% python3 -q
>>> import numpy as np
>>> np.set_printoptions(precision=3, suppress=True, linewidth=120, floatmode="fixed")
>>> m1 = np.load("dump.npy")
>>> m1
array([[ 5.050,  2.000,  1.000, -3.000],
       [ 1.000,  3.050, -4.000,  3.000],
       [ 0.000,  2.000,  2.050,  0.000],
       [ 5.000,  2.000,  1.000, -2.950]])
>>> x = np.array([2, 1, 1, 1])
>>> h1 = np.maximum(m1 @ x, 0)
>>> np.tanh(m1 @ x)
array([1.000, 0.999, 0.999, 1.000])
>>> X = np.load("layer10.npy")
>>> print(X)
[[ 19   5 -15]
 [  5  11  -3]
 [-15  -3  13]]
>>> r0 = np.array([-1, 2])
>>> np.correlate(X[2], X[0], "full")
array([ 225,  -30, -495,    8,  247])
>>> print(np.cross(X[2, :3], X[0, :3]))
[-20  22 -18]
>>> np.linalg.norm(X, axis=1)
array([24.718, 12.450, 20.075])
>>> print(round(float(np.linalg.norm(X) ** 2 / np.linalg.norm(X, 2) ** 2), 3))
1.085
>>> round(float(np.linalg.norm(X[0], 1)), 3), np.round(np.linalg.norm(X[0], np.inf), 3)
(39.0, np.float64(19.0))
>>> print(np.linalg.norm(X, axis=0))
[24.718 12.450 20.075]
>>> O = X.astype(float).copy()
>>> for j in range(3):
...     O[:, j] -= O[:, :j] @ (O[:, :j].T @ O[:, j])
...     O[:, j] /= np.linalg.norm(O[:, j])
... 
>>> np.round(O.T @ O, 3) + 0
array([[1.000, 0.000, 0.000],
       [0.000, 1.000, 0.000],
       [0.000, 0.000, 1.000]])
>>> low = np.linalg.cholesky(X)
>>> np.round(np.prod(np.diag(low)) ** 2, 3), round(np.linalg.det(X), 3)
(np.float64(196.0), np.float64(196.0))
>>> print(np.linalg.eigvalsh(X).min() > 0)
True
>>> print(low @ low.T)
[[ 19.000   5.000 -15.000]
 [  5.000  11.000  -3.000]
 [-15.000  -3.000  13.000]]
>>> out = np.array([[1, 1, -2], [-1, 0, 1]])
>>> C = np.kron(out, m1)
>>> np.round(np.linalg.norm(C, 2), 3), round(np.linalg.norm(out, 2) * np.linalg.norm(m1, 2), 3)
(np.float64(24.576), np.float64(24.576))
>>> np.linalg.matrix_rank(C)
np.int64(8)
>>> C.shape
(8, 12)
